% ipython --no-banner

In [1]: import numpy as np

In [2]: np.set_printoptions(precision=2, suppress=True, linewidth=160, floatmode="fixed")

In [3]: def rd(a):
   ...:     return np.round(a, 2) + 0
   ...: 

In [4]: u = np.array([-2, 3, -1, 0, 2, 3, -1, 3]) + 0.5

In [5]: J = np.outer(u, u) / (u @ u)

In [6]: rd(J)
Out[6]: 
array([[ 0.05, -0.11,  0.02, -0.02, -0.08, -0.11,  0.02, -0.11],
       [-0.11,  0.27, -0.04,  0.04,  0.19,  0.27, -0.04,  0.27],
       [ 0.02, -0.04,  0.01, -0.01, -0.03, -0.04,  0.01, -0.04],
       [-0.02,  0.04, -0.01,  0.01,  0.03,  0.04, -0.01,  0.04],
       [-0.08,  0.19, -0.03,  0.03,  0.14,  0.19, -0.03,  0.19],
       [-0.11,  0.27, -0.04,  0.04,  0.19,  0.27, -0.04,  0.27],
       [ 0.02, -0.04,  0.01, -0.01, -0.03, -0.04,  0.01, -0.04],
       [-0.11,  0.27, -0.04,  0.04,  0.19,  0.27, -0.04,  0.27]])

In [7]: x0 = np.array([3, -9, 2, -4, -5, -2, -9, 4])

In [8]: h1 = np.maximum(J @ x0, 0)

In [9]: np.flatnonzero(h1 > 1e-9)
Out[9]: array([0, 2, 6])

In [10]: rd(J.T @ h1)
Out[10]: array([ 0.08, -0.18,  0.03, -0.03, -0.13, -0.18,  0.03, -0.18])

In [11]: rd(np.tanh(J @ x0))
Out[11]: array([ 0.86, -1.00,  0.41, -0.41, -0.97, -1.00,  0.41, -1.00])

In [12]: rd(np.maximum(J @ (3 * x0), 0))
Out[12]: array([3.91, 0.00, 1.30, 0.00, 0.00, 0.00, 1.30, 0.00])

In [13]: [round(float(x), 2) for x in np.linalg.svd(J, compute_uv=False)[:3]]
Out[13]: [1.0, 0.0, 0.0]

In [14]: np.linalg.cond(J) > 100
Out[14]: np.True_

In [15]: rd(np.linalg.norm(J, 2) / np.linalg.norm(J))
Out[15]: np.float64(1.0)

In [16]: evals, evecs = np.linalg.eigh(J)

In [17]: x0 = np.array([0, 0, 1, 2, 3, 0, 2, 3])

In [18]: rd(np.linalg.eigvalsh(J[1:, 1:]))
Out[18]: array([0.00, 0.00, 0.00, 0.00, 0.00, 0.00, 0.95])

In [19]: rd(evecs * np.maximum(evals, 0) @ evecs.T)
Out[19]: 
array([[ 0.05, -0.11,  0.02, -0.02, -0.08, -0.11,  0.02, -0.11],
       [-0.11,  0.27, -0.04,  0.04,  0.19,  0.27, -0.04,  0.27],
       [ 0.02, -0.04,  0.01, -0.01, -0.03, -0.04,  0.01, -0.04],
       [-0.02,  0.04, -0.01,  0.01,  0.03,  0.04, -0.01,  0.04],
       [-0.08,  0.19, -0.03,  0.03,  0.14,  0.19, -0.03,  0.19],
       [-0.11,  0.27, -0.04,  0.04,  0.19,  0.27, -0.04,  0.27],
       [ 0.02, -0.04,  0.01, -0.01, -0.03, -0.04,  0.01, -0.04],
       [-0.11,  0.27, -0.04,  0.04,  0.19,  0.27, -0.04,  0.27]])

In [20]: rd(np.abs(J).sum(axis=1).max()), rd(np.abs(evals).max())
Out[20]: (np.float64(1.22), np.float64(1.0))

In [21]: (np.sign(evecs[:, -1].round(6)) == np.sign(evecs[0, -1].round(6))).astype(int)
Out[21]: array([1, 0, 1, 0, 0, 0, 1, 0])

In [22]: rd(evecs * np.abs(evals) @ evecs.T)
Out[22]: 
array([[ 0.05, -0.11,  0.02, -0.02, -0.08, -0.11,  0.02, -0.11],
       [-0.11,  0.27, -0.04,  0.04,  0.19,  0.27, -0.04,  0.27],
       [ 0.02, -0.04,  0.01, -0.01, -0.03, -0.04,  0.01, -0.04],
       [-0.02,  0.04, -0.01,  0.01,  0.03,  0.04, -0.01,  0.04],
       [-0.08,  0.19, -0.03,  0.03,  0.14,  0.19, -0.03,  0.19],
       [-0.11,  0.27, -0.04,  0.04,  0.19,  0.27, -0.04,  0.27],
       [ 0.02, -0.04,  0.01, -0.01, -0.03, -0.04,  0.01, -0.04],
       [-0.11,  0.27, -0.04,  0.04,  0.19,  0.27, -0.04,  0.27]])

In [23]: left, sig, VT = np.linalg.svd(J)

In [24]: evecs = VT[:(sig > 1e-8).sum()]

In [25]: rng = np.random.default_rng(8987)

In [26]: x0 = J[1] + 4 * J[4] + rng.integers(2) * np.eye(8)[0]

In [27]: rd(x0)
Out[27]: array([ 0.56,  1.03, -0.15,  0.15,  0.73,  1.03, -0.15,  1.03])

In [28]: rd(evecs.T @ evecs)
Out[28]: 
array([[ 0.05, -0.11,  0.02, -0.02, -0.08, -0.11,  0.02, -0.11],
       [-0.11,  0.27, -0.04,  0.04,  0.19,  0.27, -0.04,  0.27],
       [ 0.02, -0.04,  0.01, -0.01, -0.03, -0.04,  0.01, -0.04],
       [-0.02,  0.04, -0.01,  0.01,  0.03,  0.04, -0.01,  0.04],
       [-0.08,  0.19, -0.03,  0.03,  0.14,  0.19, -0.03,  0.19],
       [-0.11,  0.27, -0.04,  0.04,  0.19,  0.27, -0.04,  0.27],
       [ 0.02, -0.04,  0.01, -0.01, -0.03, -0.04,  0.01, -0.04],
       [-0.11,  0.27, -0.04,  0.04,  0.19,  0.27, -0.04,  0.27]])
